>>> import numpy as np
>>> np.set_printoptions(precision=1, suppress=True, linewidth=120)
>>> M2 = np.array([[-9, -1, 3, -8, -4, -7, -9, -6, -6, 5],
...     [8, 1, -3, -8, -3, 5, -9, 9, 2, -2],
...     [-5, 9, 4, 8, -2, -7, 9, -8, -6, 6],
...     [4, -9, -5, -3, -6, 4, -7, 2, -8, -6],
...     [0, -1, -7, -8, -3, 2, 6, 8, -9, -9],
...     [2, -1, -4, -6, 3, -9, 6, 0, 3, 2],
...     [-6, -8, -5, 4, -1, 2, 5, -3, -1, -8]])
>>> feats = M2.T @ M2
>>> feats
array([[ 226,  -18,  -69,  -80,   10,  124,  -82,  192,   80,  -63],
       [ -18,  230,  126,   81,   45,  -96,   92,  -59,   40,  172],
       [ -69,  126,  149,  107,   33,  -72,  -20, -128,   48,  170],
       [ -80,   81,  107,  317,   60,   -6,  173, -170,   58,   70],
       [  10,   45,   33,   60,   84,  -32,   82,  -20,  115,   51],
       [ 124,  -96,  -72,   -6,  -32,  228, -105,  161,   15, -163],
       [ -82,   92,  -20,  173,   82, -105,  389,  -80,   -3,  -13],
       [ 192,  -59, -128, -170,  -20,  161,  -80,  258,   17, -156],
       [  80,   40,   48,   58,  115,   15,   -3,   17,  231,   73],
       [ -63,  172,  170,   70,   51, -163,  -13, -156,   73,  250]])
>>> # rank 7
>>> left, sig, Vt = np.linalg.svd(feats)
>>> V = Vt[:(sig > 1e-8).sum()]
>>> rng = np.random.default_rng(361970)
>>> x0 = feats[7] + 2 * feats[3] + rng.integers(2) * np.eye(10)[8]
>>> x0
array([ 32., 103.,  86., 464., 100., 149., 266., -82., 134., -16.])
>>> np.round(V.T @ V, 1) + 0
array([[ 0.9, -0.1, -0.1,  0.1,  0. ,  0. ,  0. ,  0.2,  0. ,  0.2],
       [-0.1,  0.8,  0.1,  0. , -0.2,  0. ,  0.1,  0.2,  0.1,  0.2],
       [-0.1,  0.1,  0.5,  0.1,  0.3,  0.1, -0.1,  0. , -0.1,  0.3],
       [ 0.1,  0. ,  0.1,  0.8, -0.1,  0.2,  0.1, -0.3,  0. ,  0. ],
       [ 0. , -0.2,  0.3, -0.1,  0.6,  0. ,  0.2,  0.1,  0.1,  0.1],
       [ 0. ,  0. ,  0.1,  0.2,  0. ,  0.6, -0.2,  0.3,  0. , -0.3],
       [ 0. ,  0.1, -0.1,  0.1,  0.2, -0.2,  0.8,  0.1, -0.1, -0.1],
       [ 0.2,  0.2,  0. , -0.3,  0.1,  0.3,  0.1,  0.5,  0. , -0.2],
       [ 0. ,  0.1, -0.1,  0. ,  0.1,  0. , -0.1,  0. ,  0.9,  0. ],
       [ 0.2,  0.2,  0.3,  0. ,  0.1, -0.3, -0.1, -0.2,  0. ,  0.4]])
>>> np.diag(V.T @ V)
array([0.9, 0.8, 0.5, 0.8, 0.6, 0.6, 0.8, 0.5, 0.9, 0.4])
>>> np.linalg.matrix_rank(np.vstack([feats, x0]))
np.int64(8)
>>> m1 = np.load("w.npy")
>>> m1
array([[ 0., -1., -1., -1.,  0.,  0., -1.],
       [-1.,  0., -1., -1.,  0.,  0., -1.],
       [-1., -1.,  0., -1.,  0.,  0., -1.],
       [-1., -1., -1.,  0.,  0.,  0., -1.],
       [ 0.,  0.,  0.,  0.,  0., -1.,  0.],
       [ 0.,  0.,  0.,  0., -1.,  0.,  0.],
       [-1., -1., -1., -1.,  0.,  0.,  0.]])
>>> # symmetric, so the eigenvalues are real
>>> x0 = np.array([3, 2, 0, 2, 0, 0, 2])
>>> target = m1 @ x0
>>> target
array([-6., -7., -9., -7.,  0.,  0., -7.])
>>> np.round(np.linalg.solve(m1, -1 * target), 1) + 0
array([-3., -2.,  0., -2.,  0.,  0., -2.])
>>> np.linalg.solve(m1, m1[:, 2])
array([-0., -0.,  1.,  0., -0., -0.,  0.])
>>> np.round(np.linalg.solve(m1, target + m1[:, 4]), 1) + 0
array([3., 2., 0., 2., 1., 0., 2.])
>>> r0 = np.array([1, 1])
>>> np.correlate(m1[3], m1[6], "full")
array([0., 0., 0., 1., 2., 3., 3., 2., 1., 1., 1., 1., 1.])
>>> np.array([np.convolve(row, r0, "same") for row in m1])
array([[ 0., -1., -2., -2., -1.,  0., -1.],
       [-1., -1., -1., -2., -1.,  0., -1.],
       [-1., -2., -1., -1., -1.,  0., -1.],
       [-1., -2., -2., -1.,  0.,  0., -1.],
       [ 0.,  0.,  0.,  0.,  0., -1., -1.],
       [ 0.,  0.,  0.,  0., -1., -1.,  0.],
       [-1., -2., -2., -2., -1.,  0.,  0.]])
>>> m1 @ m1
array([[4., 3., 3., 3., 0., 0., 3.],
       [3., 4., 3., 3., 0., 0., 3.],
       [3., 3., 4., 3., 0., 0., 3.],
       [3., 3., 3., 4., 0., 0., 3.],
       [0., 0., 0., 0., 1., 0., 0.],
       [0., 0., 0., 0., 0., 1., 0.],
       [3., 3., 3., 3., 0., 0., 4.]])
>>> (np.linalg.matrix_power((m1 != 0) + (m1.T != 0) + np.eye(7), 7) > 0).astype(int)
array([[1, 1, 1, 1, 0, 0, 1],
       [1, 1, 1, 1, 0, 0, 1],
       [1, 1, 1, 1, 0, 0, 1],
       [1, 1, 1, 1, 0, 0, 1],
       [0, 0, 0, 0, 1, 1, 0],
       [0, 0, 0, 0, 1, 1, 0],
       [1, 1, 1, 1, 0, 0, 1]])
>>> np.sort(np.linalg.eigvals(m1).real)
array([-4., -1.,  1.,  1.,  1.,  1.,  1.])
>>> round(float(np.linalg.eigvalsh(m1).min()), 1)
-4.0
>>> M = np.load("data.npy")
>>> M
array([[ 1. ,  0. ,  0. ,  0. ,  0. ,  0. ,  0. ,  0. ,  0. ,  0. ,  0. ,  0. ],
       [ 0. ,  1. ,  0. ,  0. ,  0. ,  0. ,  0. ,  0. ,  0. ,  0. ,  0. ,  0. ],
       [ 0. ,  0. ,  1. ,  0. ,  0. ,  0. ,  0. ,  0. ,  0. ,  0. ,  0. ,  0. ],
       [ 0. ,  0. ,  0. ,  1. ,  0. ,  0. ,  0. ,  0. ,  0. ,  0. ,  0. ,  0. ],
       [ 0. ,  0. ,  0. ,  0. ,  0.9,  0. ,  0. ,  0. ,  0. , -0.5,  0. ,  0. ],
       [ 0. ,  0. ,  0. ,  0. ,  0. ,  1. ,  0. ,  0. ,  0. ,  0. ,  0. ,  0. ],
       [ 0. ,  0. ,  0. ,  0. ,  0. ,  0. ,  1. ,  0. ,  0. ,  0. ,  0. ,  0. ],
       [ 0. ,  0. ,  0. ,  0. ,  0. ,  0. ,  0. ,  1. ,  0. ,  0. ,  0. ,  0. ],
       [ 0. ,  0. ,  0. ,  0. ,  0. ,  0. ,  0. ,  0. ,  1. ,  0. ,  0. ,  0. ],
       [ 0. ,  0. ,  0. ,  0. ,  0.5,  0. ,  0. ,  0. ,  0. ,  0.9,  0. ,  0. ],
       [ 0. ,  0. ,  0. ,  0. ,  0. ,  0. ,  0. ,  0. ,  0. ,  0. ,  1. ,  0. ],
       [ 0. ,  0. ,  0. ,  0. ,  0. ,  0. ,  0. ,  0. ,  0. ,  0. ,  0. ,  1. ]])
>>> # splits into 11 blocks
>>> M @ M
array([[ 1. ,  0. ,  0. ,  0. ,  0. ,  0. ,  0. ,  0. ,  0. ,  0. ,  0. ,  0. ],
       [ 0. ,  1. ,  0. ,  0. ,  0. ,  0. ,  0. ,  0. ,  0. ,  0. ,  0. ,  0. ],
       [ 0. ,  0. ,  1. ,  0. ,  0. ,  0. ,  0. ,  0. ,  0. ,  0. ,  0. ,  0. ],
       [ 0. ,  0. ,  0. ,  1. ,  0. ,  0. ,  0. ,  0. ,  0. ,  0. ,  0. ,  0. ],
       [ 0. ,  0. ,  0. ,  0. ,  0.5,  0. ,  0. ,  0. ,  0. , -0.9,  0. ,  0. ],
       [ 0. ,  0. ,  0. ,  0. ,  0. ,  1. ,  0. ,  0. ,  0. ,  0. ,  0. ,  0. ],
       [ 0. ,  0. ,  0. ,  0. ,  0. ,  0. ,  1. ,  0. ,  0. ,  0. ,  0. ,  0. ],
       [ 0. ,  0. ,  0. ,  0. ,  0. ,  0. ,  0. ,  1. ,  0. ,  0. ,  0. ,  0. ],
       [ 0. ,  0. ,  0. ,  0. ,  0. ,  0. ,  0. ,  0. ,  1. ,  0. ,  0. ,  0. ],
       [ 0. ,  0. ,  0. ,  0. ,  0.9,  0. ,  0. ,  0. ,  0. ,  0.5,  0. ,  0. ],
       [ 0. ,  0. ,  0. ,  0. ,  0. ,  0. ,  0. ,  0. ,  0. ,  0. ,  1. ,  0. ],
       [ 0. ,  0. ,  0. ,  0. ,  0. ,  0. ,  0. ,  0. ,  0. ,  0. ,  0. ,  1. ]])
>>> np.sort(np.linalg.eigvals(M).real)
array([0.9, 0.9, 1. , 1. , 1. , 1. , 1. , 1. , 1. , 1. , 1. , 1. ])
>>> np.flatnonzero(np.linalg.matrix_power((M != 0) + (M.T != 0) + np.eye(12), 12)[2])
array([2])
